$ python3 -q
>>> import numpy as np
>>> from numpy import linalg as LA
>>> np.set_printoptions(suppress=True, linewidth=140)
>>> A = np.load("out14.npy")
>>> A
array([[ 2., -2.,  0.],
       [-2.,  3., -2.],
       [ 0., -2., -3.]])
>>> [round(float(LA.det(A[:i, :i])), 2) + 0 for i in range(1, 4)]
[2.0, 2.0, -14.0]
>>> np.allclose(A @ A.T, A.T @ A)
True
>>> (A + A.T) / 2
array([[ 2., -2.,  0.],
       [-2.,  3., -2.],
       [ 0., -2., -3.]])
>>> A @ A
array([[  8., -10.,   4.],
       [-10.,  17.,   0.],
       [  4.,   0.,  13.]])
>>> (A - A.T) / 2
array([[0., 0., 0.],
       [0., 0., 0.],
       [0., 0., 0.]])
>>> Y = A / np.sqrt((A ** 2).mean(axis=1, keepdims=True))
>>> LA.matrix_rank(Y) == LA.matrix_rank(A)
np.True_
>>> np.round(A - A.mean(axis=1, keepdims=True), 1)
array([[ 2. , -2. ,  0. ],
       [-1.7,  3.3, -1.7],
       [ 1.7, -0.3, -1.3]])
>>> rng = np.random.default_rng(52)
>>> lab = rng.integers(0, 3, 3)
>>> mat = (lab[:, None] == lab) * -3 + np.eye(3)
>>> mat
array([[-2.,  0.,  0.],
       [ 0., -2.,  0.],
       [ 0.,  0., -2.]])
>>> Y = mat / np.sqrt((mat ** 2).mean(axis=1, keepdims=True))
>>> np.round(mat - mat.mean(axis=1, keepdims=True), 1)
array([[-1.3,  0.7,  0.7],
       [ 0.7, -1.3,  0.7],
       [ 0.7,  0.7, -1.3]])
>>> Y[0].round(1)
array([-1.7,  0. ,  0. ])
>>> np.round(LA.norm(Y, axis=1), 1)
array([1.7, 1.7, 1.7])
>>> vals, V = LA.eigh(mat)
>>> vals.sum(), np.trace(mat)
(np.float64(-6.0), np.float64(-6.0))
>>> vals
array([-2., -2., -2.])
>>> np.round(LA.svd(mat, compute_uv=False), 1)
array([2., 2., 2.])
>>> V.T @ V
array([[1., 0., 0.],
       [0., 1., 0.],
       [0., 0., 1.]])
>>> (vals > 1e-8).sum(), (vals < -1e-8).sum()
(np.int64(0), np.int64(3))
>>> r0, v = mat[1], mat[0]
>>> r0 @ v
np.float64(0.0)
>>> r0 @ r0
np.float64(4.0)
>>> pr = (r0 @ v) / (r0 @ r0) * r0
>>> v - pr
array([-2.,  0.,  0.])
>>> np.outer(r0, v)
array([[-0.,  0.,  0.],
       [ 4., -0., -0.],
       [-0.,  0.,  0.]])
>>> pr
array([ 0., -0.,  0.])
>>> m1 = np.load("dump.npy")
>>> m1
array([[  4.6,   1.4,   5.3,   0.7,   4. ,   4. ],
       [ -2.9,  -0.8,  -3.5,  -0.4,  -2.5,  -2.7],
       [ -0.5,  -0.2,  -0.7,  -0.1,  -0.4,  -0.2],
       [  0.2,   0. ,   0.3,   0.1,   0.2,   0.1],
       [  7.3,   1.8,   8.3,   1. ,   6.2,   6.3],
       [  4.6,   1.4,   5.4,   0.6,   3.9,   3.8],
       [ -7.6,  -2.2,  -8.5,  -0.9,  -6.3,  -6.4],
       [ -4.5,  -1.3,  -5.3,  -0.7,  -3.8,  -3.7],
       [ -4.3,  -1.2,  -4.9,  -0.4,  -3.7,  -3.6],
       [-16.5,  -4.7, -18.9,  -2.4, -14.1, -14.3],
       [ -9.7,  -2.9, -11.1,  -1.4,  -8.3,  -8.5],
       [ -0.2,   0.1,  -0.2,  -0.1,   0. ,  -0.2],
       [ 13.7,   3.9,  15.7,   2.1,  11.8,  11.8],
       [ -2.4,  -0.8,  -2.7,  -0.3,  -2.2,  -2.1]])
>>> lab = m1[:, 4] > np.median(m1[:, 4])
>>> r0 = m1[lab].mean(axis=0) - m1[~lab].mean(axis=0)
>>> (((m1 - m1.mean(axis=0)) @ r0 > 0) == lab).mean()
np.float64(1.0)
>>> ((m1 - m1.mean(axis=0)) @ r0 > 0).astype(int)
array([1, 0, 1, 1, 1, 1, 0, 0, 0, 0, 0, 1, 1, 0])
>>> arr = np.loadtxt("case3.csv", delimiter=",")
>>> arr
array([[3., 3., 1.],
       [3., 3., 3.],
       [1., 3., 3.]])
>>> O = arr.astype(float).copy()
>>> for j in range(3):
...     O[:, j] -= O[:, :j] @ (O[:, :j].T @ O[:, j])
...     O[:, j] /= LA.norm(O[:, j])
... 
>>> O.round(1) + 0
array([[ 0.7, -0.2, -0.7],
       [ 0.7, -0.2,  0.7],
       [ 0.2,  1. ,  0. ]])
>>> np.round(O.T @ O, 1) + 0
array([[1., 0., 0.],
       [0., 1., 0.],
       [0., 0., 1.]])
>>> M = np.array([[2, -4, 8, 7, -3],
...     [3, 1, -4, 15, 2],
...     [8, 6, 2, 2, -9],
...     [2, -4, 8, 7, -3],
...     [-4, -3, -12, -1, 11],
...     [10, 2, 10, 9, -12],
...     [-2, 3, -9, 8, 10],
...     [-6, 0, 1, 7, 8],
...     [-5, -5, -6, 13, 11],
...     [-6, 0, 1, 7, 8],
...     [-10, -3, -11, 6, 19],
...     [-6, 0, 1, 7, 8]])
>>> M
array([[  2,  -4,   8,   7,  -3],
       [  3,   1,  -4,  15,   2],
       [  8,   6,   2,   2,  -9],
       [  2,  -4,   8,   7,  -3],
       [ -4,  -3, -12,  -1,  11],
       [ 10,   2,  10,   9, -12],
       [ -2,   3,  -9,   8,  10],
       [ -6,   0,   1,   7,   8],
       [ -5,  -5,  -6,  13,  11],
       [ -6,   0,   1,   7,   8],
       [-10,  -3, -11,   6,  19],
       [ -6,   0,   1,   7,   8]])
>>> cov = np.cov(M, rowvar=False)
>>> np.round(np.polyfit(M[:, 1], M[:, 2], 1), 1)
array([ 0.2, -0.8])
>>> np.round(np.corrcoef(M.T), 1) + 0
array([[ 1. ,  0.5,  0.6,  0.1, -0.9],
       [ 0.5,  1. ,  0.1, -0.1, -0.4],
       [ 0.6,  0.1,  1. ,  0.1, -0.8],
       [ 0.1, -0.1,  0.1,  1. ,  0. ],
       [-0.9, -0.4, -0.8,  0. ,  1. ]])
>>> np.argsort(-M.std(axis=0).round(6), kind="stable")
array([4, 2, 0, 3, 1])
>>> Y = np.c_[M[:, :2] @ np.array([[0, -1], [2, 0]]), np.array([3, 0, 0, 3, 2, 2, -1, 1, 3, 1, 1, 3])]
>>> Y
array([[ -8,  -2,   3],
       [  2,  -3,   0],
       [ 12,  -8,   0],
       [ -8,  -2,   3],
       [ -6,   4,   2],
       [  4, -10,   2],
       [  6,   2,  -1],
       [  0,   6,   1],
       [-10,   5,   3],
       [  0,   6,   1],
       [ -6,  10,   1],
       [  0,   6,   3]])
>>> np.round(LA.norm(LA.qr(M)[0].T @ Y, axis=0) ** 2 / ((Y ** 2).sum(axis=0) + 1e-12), 1)
array([1. , 1. , 0.8])
>>> LA.matrix_rank(np.c_[M, Y])
np.int64(6)
>>> np.round(LA.norm(Y - M @ LA.lstsq(M, Y)[0], axis=0), 1) + 0
array([0. , 0. , 3.3])
